$ python -q
>>> import numpy as np
>>> from numpy import linalg as LA
>>> np.set_printoptions(precision=3, suppress=True, linewidth=100)
>>> def tidy(a):
...     return np.round(a, 3) + 0
... 
>>> W0 = np.load("x.npy")
>>> print(W0)
[[ 1 -2  4 -8]
 [ 1 -1  1 -1]
 [ 1  0  0  0]
 [ 1  1  1  1]]
>>> W1 = np.array([[1, 0, 0, 3], [1, 1, 1, 0], [3, 1, 2, 1], [3, 1, 2, 3]])
>>> coef = np.array([-2, -3, -2, 3])
>>> act = np.maximum(W0 @ W1 + coef, 0)
>>> LA.matrix_rank(act)
np.int64(2)
>>> C = np.array([[1, 2], [0, 2], [1, 1], [1, 1]])
>>> (act @ C).round(6).argmax(axis=1)
array([0, 0, 0, 1])
>>> W1 @ C
array([[ 4,  5],
       [ 2,  5],
       [ 6, 11],
       [ 8, 13]])
>>> A2 = LA.inv(W0)
>>> tidy(A2)
array([[ 0.   ,  0.   ,  1.   ,  0.   ],
       [ 0.167, -1.   ,  0.5  ,  0.333],
       [ 0.   ,  0.5  , -1.   ,  0.5  ],
       [-0.167,  0.5  , -0.5  ,  0.167]])
>>> tidy(LA.slogdet(W0)[0])
np.float64(1.0)
>>> tidy(LA.inv(A2))
array([[ 1., -2.,  4., -8.],
       [ 1., -1.,  1., -1.],
       [ 1.,  0.,  0.,  0.],
       [ 1.,  1.,  1.,  1.]])
>>> print(tidy(LA.cond(W0)))
17.318
>>> tidy(LA.det(W0) * A2)
array([[  0.,   0.,  12.,   0.],
       [  2., -12.,   6.,   4.],
       [  0.,   6., -12.,   6.],
       [ -2.,   6.,  -6.,   2.]])
>>> feats = np.loadtxt("data.csv", delimiter=",")
>>> tidy(feats)
array([[-1.36 , -0.002,  0.165, -0.35 , -0.098, -1.411],
       [ 1.073, -1.135,  0.267, -0.05 ,  0.644, -1.034],
       [-0.072, -0.473, -1.806, -0.713,  0.032,  0.033],
       [ 0.501, -0.132,  0.481, -1.244, -1.397, -0.021],
       [ 0.859,  1.394, -0.533,  0.284, -0.247, -0.945],
       [-0.072, -0.725, -0.354,  1.318, -1.249, -0.212]])
>>> tidy(LA.norm(feats, axis=0))
array([2., 2., 2., 2., 2., 2.])
>>> tidy(feats @ feats.T)
array([[4., 0., 0., 0., 0., 0.],
       [0., 4., 0., 0., 0., 0.],
       [0., 0., 4., 0., 0., 0.],
       [0., 0., 0., 4., 0., 0.],
       [0., 0., 0., 0., 4., 0.],
       [0., 0., 0., 0., 0., 4.]])
>>> tidy(LA.svd(feats, compute_uv=False))
array([2., 2., 2., 2., 2., 2.])
>>> tidy(feats[:, 1] @ feats[:, 5])
np.float64(0.0)
>>> x = np.array([-2, 2, 3, 1, -3, 0])
>>> tidy(feats @ np.ones(6))
array([-3.056, -0.235, -2.999, -1.812,  0.812, -1.294])
>>> tidy((feats * x).sum(axis=1))
array([ 3.155, -5.599, -7.029,  3.125,  0.495,  2.697])
>>> tidy(feats @ (2 * x))
array([  6.311, -11.198, -14.058,   6.25 ,   0.991,   5.395])
>>> np.sign((feats @ x).round(6))
array([ 1., -1., -1.,  1.,  1.,  1.])
